In [1]: import numpy as np

In [2]: import numpy.linalg as la

In [3]: np.set_printoptions(precision=2, suppress=True, linewidth=120)

In [4]: data = np.loadtxt("test10.csv", delimiter=",")

In [5]: print(data)
[[  0.3  -0.1   2.  -14.    1.   -0.2]
 [  0.6  -0.2  -0.2   2.   -0.1   0.7]
 [ -0.2   0.7   1.   14.   -1.1  -0.6]]

In [6]: # column 3 is much longer than the rest

In [7]: u = np.array([8, -9])

In [8]: print(np.convolve(data[2], u))
[  -1.6    7.4    1.7  103.  -134.8    5.1    5.4]

In [9]: print(np.correlate(data[2], data[0], "full"))
[   0.04   -0.34    3.3   -12.      1.64 -195.11   42.91    5.1     3.11   -0.27   -0.18]

In [10]: print(data.reshape(2, -1))
[[  0.3  -0.1   2.  -14.    1.   -0.2   0.6  -0.2  -0.2]
 [  2.   -0.1   0.7  -0.2   0.7   1.   14.   -1.1  -0.6]]

In [11]: print(data.reshape(-1, 2))
[[  0.3  -0.1]
 [  2.  -14. ]
 [  1.   -0.2]
 [  0.6  -0.2]
 [ -0.2   2. ]
 [ -0.1   0.7]
 [ -0.2   0.7]
 [  1.   14. ]
 [ -1.1  -0.6]]

In [12]: print(data.ravel(order="F"))
[  0.3   0.6  -0.2  -0.1  -0.2   0.7   2.   -0.2   1.  -14.    2.   14.    1.   -0.1  -1.1  -0.2   0.7  -0.6]

In [13]: t3 = data.reshape(3, 2, -1)

In [14]: print(np.einsum("ihd,ihd->ih", t3, t3))
[[  4.1  197.04]
 [  0.44   4.5 ]
 [  1.53 197.57]]

In [15]: print(t3.sum(axis=1))
[[-13.7   0.9   1.8]
 [  2.6  -0.3   0.5]
 [ 13.8  -0.4   0.4]]

In [16]: print(t3.shape)
(3, 2, 3)

In [17]: print(t3[:, 0])
[[ 0.3 -0.1  2. ]
 [ 0.6 -0.2 -0.2]
 [-0.2  0.7  1. ]]

In [18]: print(np.swapaxes(t3, 1, 2)[2])
[[-0.2 14. ]
 [ 0.7 -1.1]
 [ 1.  -0.6]]

In [19]: other = data / np.sqrt((data ** 2).mean(axis=1, keepdims=True))

In [20]: print(la.norm(other, axis=1))
[2.45 2.45 2.45]
